$ ipython --no-banner

In [1]: import numpy as np

In [2]: import numpy.linalg as la

In [3]: np.set_printoptions(suppress=True, linewidth=140)

In [4]: tidy = lambda a: np.round(a, 3) + 0

In [5]: arr = np.loadtxt("a.csv", delimiter=",")

In [6]: arr
Out[6]: 
array([[ 0., 55.,  0.,  0., 14., 41.,  0.,  0.],
       [ 0., 46.,  6.,  0., 39., 42.,  0.,  0.],
       [26.,  0.,  8.,  0., 48.,  6.,  0.,  0.],
       [25.,  0.,  1.,  0., 49.,  9.,  0.,  0.],
       [ 7., 10.,  0.,  0., 31., 15.,  0.,  0.],
       [31.,  0., 17.,  0., 71., 17.,  0.,  0.],
       [ 0., 11.,  0.,  0.,  4.,  7.,  0.,  0.],
       [ 0., 55.,  8.,  0., 25., 45.,  0.,  0.],
       [ 0., 26., 13.,  0., 35., 29.,  1.,  0.],
       [29.,  1., 21.,  0., 78., 24.,  0.,  0.],
       [ 1.,  5.,  1.,  0., 14.,  8.,  0.,  0.],
       [ 6.,  3.,  0.,  0., 13.,  4.,  0.,  0.],
       [ 4., 10.,  0.,  0., 20., 11.,  0.,  0.],
       [ 0., 55.,  0.,  0.,  3., 37.,  0.,  0.],
       [30.,  0.,  5.,  0., 53.,  6.,  0.,  0.],
       [ 0., 12.,  0.,  0.,  0.,  7.,  0.,  0.],
       [21.,  0.,  0.,  0., 25.,  0.,  0.,  0.],
       [ 0., 25.,  0.,  0.,  7., 17.,  0.,  0.],
       [15.,  8.,  0.,  0., 41., 15.,  0.,  0.],
       [27.,  0.,  0.,  0., 42.,  2.,  0.,  0.],
       [ 5., 30.,  8.,  0., 57., 36.,  0.,  0.],
       [ 0., 20.,  0.,  0.,  0., 10.,  0.,  0.],
       [ 0., 61.,  1.,  0., 26., 48.,  0.,  0.],
       [25.,  2., 24.,  0., 73., 24.,  0.,  0.],
       [ 0., 62.,  4.,  0., 21., 48.,  0.,  0.],
       [21.,  8.,  9.,  0., 63., 23.,  0.,  0.],
       [ 1., 10.,  0.,  0.,  9.,  7.,  0.,  0.],
       [ 0., 25.,  0.,  0., 18., 21.,  0.,  0.],
       [17.,  9., 12.,  0., 58., 23.,  0.,  0.],
       [ 2., 17.,  0.,  0., 27., 18.,  0.,  0.],
       [ 8., 17., 11.,  0., 49., 26.,  0.,  0.]])

In [7]: # columns 3 and 7 are equal

In [8]: left, s, VT = la.svd(arr)

In [9]: evecs = VT[:(s > 1e-8).sum()]

In [10]: rng = np.random.default_rng(470665)

In [11]: x0 = arr[6] + -1 * arr[26] + rng.integers(2) * np.eye(8)[6]

In [12]: x0
Out[12]: array([-1.,  1.,  0.,  0., -5.,  0.,  1.,  0.])

In [13]: la.matrix_rank(np.vstack([arr, x0]))
Out[13]: np.int64(6)

In [14]: tidy(evecs.T @ evecs)
Out[14]: 
array([[1., 0., 0., 0., 0., 0., 0., 0.],
       [0., 1., 0., 0., 0., 0., 0., 0.],
       [0., 0., 1., 0., 0., 0., 0., 0.],
       [0., 0., 0., 0., 0., 0., 0., 0.],
       [0., 0., 0., 0., 1., 0., 0., 0.],
       [0., 0., 0., 0., 0., 1., 0., 0.],
       [0., 0., 0., 0., 0., 0., 1., 0.],
       [0., 0., 0., 0., 0., 0., 0., 0.]])

In [15]: np.allclose(evecs.T @ evecs @ x0, x0)
Out[15]: True

In [16]: np.allclose(arr[:-1].T @ la.lstsq(arr[:-1].T, arr[-1])[0], arr[-1])
Out[16]: True

In [17]: np.unique(arr.round(6), axis=0).shape
Out[17]: (31, 8)

In [18]: la.lstsq(arr[:-1].T, arr[-1])[2]
Out[18]: np.int32(6)

In [19]: E = np.load("layer6.npy")

In [20]: E
Out[20]: 
array([[ 2,  2, -2,  1,  2, -1, -1,  0],
       [ 0,  2,  2, -2,  1,  2, -1, -1],
       [-1,  0,  2,  2, -2,  1,  2, -1],
       [-1, -1,  0,  2,  2, -2,  1,  2],
       [ 2, -1, -1,  0,  2,  2, -2,  1],
       [ 1,  2, -1, -1,  0,  2,  2, -2],
       [-2,  1,  2, -1, -1,  0,  2,  2],
       [ 2, -2,  1,  2, -1, -1,  0,  2]])

In [21]: z = rng.permutation(8)

In [22]: z
Out[22]: array([2, 3, 7, 4, 0, 6, 5, 1])

In [23]: A2 = E[z][:, z]

In [24]: A2
Out[24]: 
array([[ 2,  2, -1, -2, -1,  2,  1,  0],
       [ 0,  2,  2,  2, -1,  1, -2, -1],
       [ 1,  2,  2, -1,  2,  0, -1, -2],
       [-1,  0,  1,  2,  2, -2,  2, -1],
       [-2,  1,  0,  2,  2, -1, -1,  2],
       [ 2, -1,  2, -1, -2,  2,  0,  1],
       [-1, -1, -2,  0,  1,  2,  2,  2],
       [ 2, -2, -1,  1,  0, -1,  2,  2]])

In [25]: np.trace(A2)
Out[25]: np.int64(16)

In [26]: np.allclose(A2, E)
Out[26]: False

In [27]: tidy(la.det(A2)), tidy(la.det(E[z]))
Out[27]: (np.float64(-13083.0), np.float64(-13083.0))

In [28]: theta = np.radians(135)

In [29]: r_ = np.eye(8)

In [30]: r_[2, 2] = r_[0, 0] = np.cos(theta)

In [31]: r_[2, 0], r_[0, 2] = -np.sin(theta), np.sin(theta)

In [32]: tidy(r_)
Out[32]: 
array([[-0.707,  0.   ,  0.707,  0.   ,  0.   ,  0.   ,  0.   ,  0.   ],
       [ 0.   ,  1.   ,  0.   ,  0.   ,  0.   ,  0.   ,  0.   ,  0.   ],
       [-0.707,  0.   , -0.707,  0.   ,  0.   ,  0.   ,  0.   ,  0.   ],
       [ 0.   ,  0.   ,  0.   ,  1.   ,  0.   ,  0.   ,  0.   ,  0.   ],
       [ 0.   ,  0.   ,  0.   ,  0.   ,  1.   ,  0.   ,  0.   ,  0.   ],
       [ 0.   ,  0.   ,  0.   ,  0.   ,  0.   ,  1.   ,  0.   ,  0.   ],
       [ 0.   ,  0.   ,  0.   ,  0.   ,  0.   ,  0.   ,  1.   ,  0.   ],
       [ 0.   ,  0.   ,  0.   ,  0.   ,  0.   ,  0.   ,  0.   ,  1.   ]])

In [33]: A2 = E @ r_.T

In [34]: tidy(A2)
Out[34]: 
array([[-2.828,  2.   ,  0.   ,  1.   ,  2.   , -1.   , -1.   ,  0.   ],
       [ 1.414,  2.   , -1.414, -2.   ,  1.   ,  2.   , -1.   , -1.   ],
       [ 2.121,  0.   , -0.707,  2.   , -2.   ,  1.   ,  2.   , -1.   ],
       [ 0.707, -1.   ,  0.707,  2.   ,  2.   , -2.   ,  1.   ,  2.   ],
       [-2.121, -1.   , -0.707,  0.   ,  2.   ,  2.   , -2.   ,  1.   ],
       [-1.414,  2.   ,  0.   , -1.   ,  0.   ,  2.   ,  2.   , -2.   ],
       [ 2.828,  1.   ,  0.   , -1.   , -1.   ,  0.   ,  2.   ,  2.   ],
       [-0.707, -2.   , -2.121,  2.   , -1.   , -1.   ,  0.   ,  2.   ]])

In [35]: np.allclose(E @ E.T, E.T @ E)
Out[35]: True

In [36]: E @ E
Out[36]: 
array([[ 10,   2,  -7,  -2,  17,   0, -15,   4],
       [  4,  10,   2,  -7,  -2,  17,   0, -15],
       [-15,   4,  10,   2,  -7,  -2,  17,   0],
       [  0, -15,   4,  10,   2,  -7,  -2,  17],
       [ 17,   0, -15,   4,  10,   2,  -7,  -2],
       [ -2,  17,   0, -15,   4,  10,   2,  -7],
       [ -7,  -2,  17,   0, -15,   4,  10,   2],
       [  2,  -7,  -2,  17,   0, -15,   4,  10]])

In [37]: np.trace(E)
Out[37]: np.int64(16)

In [38]: E.inv()
AttributeError: 'numpy.ndarray' object has no attribute 'inv'


In [39]: (E - E.T) / 2
Out[39]: 
array([[ 0. ,  1. , -0.5,  1. ,  0. , -1. ,  0.5, -1. ],
       [-1. ,  0. ,  1. , -0.5,  1. ,  0. , -1. ,  0.5],
       [ 0.5, -1. ,  0. ,  1. , -0.5,  1. ,  0. , -1. ],
       [-1. ,  0.5, -1. ,  0. ,  1. , -0.5,  1. ,  0. ],
       [ 0. , -1. ,  0.5, -1. ,  0. ,  1. , -0.5,  1. ],
       [ 1. ,  0. , -1. ,  0.5, -1. ,  0. ,  1. , -0.5],
       [-0.5,  1. ,  0. , -1. ,  0.5, -1. ,  0. ,  1. ],
       [ 1. , -0.5,  1. ,  0. , -1. ,  0.5, -1. ,  0. ]])

In [40]: assert E == E.T
ValueError: The truth value of an array with more than one element is ambiguous. Use a.any() or a.all()


In [41]: tidy(np.sort(np.abs(la.eigvals(E))))
Out[41]: array([1.   , 2.312, 2.312, 3.   , 4.081, 4.081, 7.   , 7.   ])

In [42]: feats = np.load("dump.npy")

In [43]: feats
Out[43]: 
array([[5., 1., 1., 1., 1., 1., 1., 1., 1., 1., 1., 1., 1.],
       [1., 5., 1., 1., 1., 1., 1., 1., 1., 1., 1., 1., 1.],
       [1., 1., 5., 1., 1., 1., 1., 1., 1., 1., 1., 1., 1.],
       [1., 1., 1., 5., 1., 1., 1., 1., 1., 1., 1., 1., 1.],
       [1., 1., 1., 1., 5., 1., 1., 1., 1., 1., 1., 1., 1.],
       [1., 1., 1., 1., 1., 5., 1., 1., 1., 1., 1., 1., 1.],
       [1., 1., 1., 1., 1., 1., 5., 1., 1., 1., 1., 1., 1.],
       [1., 1., 1., 1., 1., 1., 1., 5., 1., 1., 1., 1., 1.],
       [1., 1., 1., 1., 1., 1., 1., 1., 5., 1., 1., 1., 1.],
       [1., 1., 1., 1., 1., 1., 1., 1., 1., 5., 1., 1., 1.],
       [1., 1., 1., 1., 1., 1., 1., 1., 1., 1., 5., 1., 1.],
       [1., 1., 1., 1., 1., 1., 1., 1., 1., 1., 1., 5., 1.],
       [1., 1., 1., 1., 1., 1., 1., 1., 1., 1., 1., 1., 5.]])

In [44]: x0 = np.array([-2, 0, 2, 0, -3, 3, 2, -1, 0, -1, 3, 2, -2])

In [45]: target = feats @ x0

In [46]: target
Out[46]: array([-5.,  3., 11.,  3., -9., 15., 11., -1.,  3., -1., 15., 11., -5.])

In [47]: tidy(la.solve(feats, target + feats[:, 0]))
Out[47]: array([-1.,  0.,  2.,  0., -3.,  3.,  2., -1.,  0., -1.,  3.,  2., -2.])

In [48]: tidy(la.solve(feats, target))
Out[48]: array([-2.,  0.,  2.,  0., -3.,  3.,  2., -1.,  0., -1.,  3.,  2., -2.])

In [49]: la.solve(feats, target[:-1])
ValueError: solve1: Input operand 1 has a mismatch in its core dimension 0, with gufunc signature (m,m),(m)->(m) (size 12 is different from 13)


In [50]: tidy(la.solve(feats.T, feats[2]))
Out[50]: array([0., 0., 1., 0., 0., 0., 0., 0., 0., 0., 0., 0., 0.])

In [51]: tidy(la.solve(feats, 5 * target))
Out[51]: array([-10.,   0.,  10.,   0., -15.,  15.,  10.,  -5.,   0.,  -5.,  15.,  10., -10.])
